$ python -q
>>> import numpy as np
>>> np.set_printoptions(precision=2, suppress=True, linewidth=100, legacy="1.25")
>>> rnd = lambda a: np.round(a, 2) + 0
>>> rng = np.random.default_rng(933)
>>> M = np.eye(7, dtype=int)[rng.permutation(7)]
>>> M
array([[0, 0, 1, 0, 0, 0, 0],
       [0, 0, 0, 0, 0, 0, 1],
       [0, 1, 0, 0, 0, 0, 0],
       [0, 0, 0, 0, 1, 0, 0],
       [0, 0, 0, 0, 0, 1, 0],
       [1, 0, 0, 0, 0, 0, 0],
       [0, 0, 0, 1, 0, 0, 0]])
>>> M @ np.ones(7)
array([1., 1., 1., 1., 1., 1., 1.])
>>> rnd(np.sort(np.abs(np.linalg.eigvals(M)))[::-1])
array([1., 1., 1., 1., 1., 1., 1.])
>>> M.sum(axis=1)
array([1, 1, 1, 1, 1, 1, 1])
>>> pr = np.eye(7)[4]
>>> for _ in range(7):
...     pr = pr @ M
...     print(pr.round(2))
... 
[0. 0. 0. 0. 0. 1. 0.]
[1. 0. 0. 0. 0. 0. 0.]
[0. 0. 1. 0. 0. 0. 0.]
[0. 1. 0. 0. 0. 0. 0.]
[0. 0. 0. 0. 0. 0. 1.]
[0. 0. 0. 1. 0. 0. 0.]
[0. 0. 0. 0. 1. 0. 0.]
>>> u, r1 = M[3], M[6]
>>> u @ u
1
>>> pr = (u @ r1) / (u @ u) * u
>>> pr
array([0., 0., 0., 0., 0., 0., 0.])
>>> r1 - pr
array([0., 0., 0., 1., 0., 0., 0.])
>>> np.outer(u, r1)
array([[0, 0, 0, 0, 0, 0, 0],
       [0, 0, 0, 0, 0, 0, 0],
       [0, 0, 0, 0, 0, 0, 0],
       [0, 0, 0, 0, 0, 0, 0],
       [0, 0, 0, 1, 0, 0, 0],
       [0, 0, 0, 0, 0, 0, 0],
       [0, 0, 0, 0, 0, 0, 0]])
>>> w1 = np.array([[2, 5, 3, 0, 2, 1],
...     [0, 0, 5, 4, 3, 1],
...     [4, 0, 4, 3, 1, 3],
...     [0, 2, 2, 2, 5, 1],
...     [0, 0, 5, 1, 3, 4],
...     [1, 5, 5, 2, 3, 2],
...     [5, 2, 3, 4, 3, 2]])
>>> coef = np.array([0, 2, 1, 0, 1, 0])
>>> hid = np.maximum(M @ w1 + coef, 0)
>>> rnd((hid > 0).mean(axis=0))
array([0.57, 1.  , 1.  , 0.86, 1.  , 1.  ])
>>> np.linalg.matrix_rank(hid)
6
>>> Z = np.array([[5, 2, 4], [4, 4, 5], [1, 3, 1], [2, 3, 3], [5, 0, 0], [3, 0, 5]])
>>> w1 @ Z
array([[46, 33, 41],
       [31, 27, 22],
       [44, 29, 44],
       [42, 20, 23],
       [34, 18, 28],
       [55, 43, 50],
       [65, 39, 55]])
>>> hid @ Z
array([[58, 40, 55],
       [79, 50, 66],
       [45, 38, 33],
       [48, 29, 39],
       [69, 54, 61],
       [60, 44, 52],
       [56, 31, 34]])
